>>> import numpy as np
>>> np.set_printoptions(precision=1, suppress=True, linewidth=100)
>>> J = np.load("layer17.npy")
>>> print(J)
[[0 1 3 2 1]
 [1 0 1 3 2]
 [3 1 0 1 3]
 [2 3 1 0 1]
 [1 2 3 1 0]]
>>> w, evecs = np.linalg.eigh(J)
>>> print(w)
[-3.9 -3.4 -0.6  0.7  7.2]
>>> print(np.linalg.eigvalsh(J @ J))
[ 0.3  0.5 11.7 15.4 52.1]
>>> print(np.abs(evecs[:, -1]))
[0.4 0.4 0.5 0.4 0.4]
>>> print(np.round(evecs.T @ evecs, 1) + 0)
[[1. 0. 0. 0. 0.]
 [0. 1. 0. 0. 0.]
 [0. 0. 1. 0. 0.]
 [0. 0. 0. 1. 0.]
 [0. 0. 0. 0. 1.]]
>>> print(np.linalg.svd(J, compute_uv=False))
[7.2 3.9 3.4 0.7 0.6]
>>> w1 = np.array([[0, 1], [0, 2], [1, 1], [1, 1], [1, 2]])
>>> c = np.array([-3, 9])
>>> hid = np.maximum(J @ w1 + c, 0)
>>> print(hid)
[[ 3 18]
 [ 3 18]
 [ 1 21]
 [ 0 20]
 [ 1 18]]
>>> print(np.linalg.matrix_rank(hid))
2
>>> print((hid > 0).astype(int))
[[1 1]
 [1 1]
 [1 1]
 [0 1]
 [1 1]]
>>> cent = np.array([[-1, 4], [-1, -1]])
>>> print((hid @ cent).round(6).argmax(axis=1))
[1 1 1 0 1]
>>> print(hid @ cent)
[[-21  -6]
 [-21  -6]
 [-22 -17]
 [-20 -20]
 [-19 -14]]
>>> m1 = np.loadtxt("a.csv", delimiter=",")
>>> print(m1)
[[ 0.1 -0.5  0.6  0.   1.2  3.5]
 [ 0.8  0.6  0.8 -0.9 -0.3 -0.7]
 [ 0.4 -0.7 -1.4  0.2 -1.1 -3.6]
 [-0.5  0.8  0.4  0.6  1.3  4.1]
 [-0.8  0.4  0.  -1.1 -0.4 -1.7]
 [-0.8  2.2 -1.4 -1.3  0.1  0.4]
 [ 0.6  0.   1.2  0.6  0.   0. ]
 [ 0.7  0.2  0.   0.7 -0.3 -1.5]
 [-1.6 -0.9  0.4 -1.   1.2  3.1]
 [-0.8  0.9 -1.5  0.4 -1.1 -3. ]
 [-0.9 -0.9  0.4 -1.6  2.4  7.1]
 [-0.1 -1.6  0.5  0.7  0.3  0.9]
 [ 1.2 -1.4  1.3 -0.1  1.1  2.6]
 [-1.1  0.5  0.9  0.4  1.   3.3]
 [-0.8  0.   0.4  0.7 -0.9 -2.2]
 [ 0.2 -0.9  1.2  1.1  0.4  1.6]
 [-0.6  0.3  0.9  0.2  0.9  2.6]
 [-0.3 -0.2  0.   0.7  0.   0.1]
 [-1.1 -0.6  0.2 -3.  -0.6 -2.1]
 [ 0.6 -0.5 -1.5  0.5  0.8  2.4]
 [ 1.8  0.1 -1.3 -1.   0.9  2.7]
 [ 1.2  0.8  0.5  0.8  1.6  4.4]
 [ 1.6  0.   1.6 -0.1  0.9  2.7]
 [ 0.4  1.3  0.4  1.1  1.2  3.7]
 [ 1.6  0.3 -0.1  1.2 -0.7 -2.3]
 [ 1.4 -0.1 -0.5 -1.1 -1.2 -3.4]
 [ 0.4  3.   0.1  0.   1.   3.1]
 [-2.3  0.   0.5  2.2  1.3  3.9]
 [-1.5  0.3  2.2  0.1  0.2  0. ]
 [ 0.  -0.9  0.3  0.5 -0.4 -1.3]
 [-1.9 -1.4  0.3  3.3 -1.1 -3.1]
 [ 0.9  0.  -1.3 -1.2 -1.3 -3.9]
 [-0.8  1.3  0.9 -0.4 -1.8 -5.1]]
>>> O, evecs = np.linalg.qr(m1[:, :5])[0], np.linalg.qr(m1[:, 5:])[0]
>>> sig = np.linalg.svd(O.T @ evecs, compute_uv=False)
>>> print(sig)
[1.]
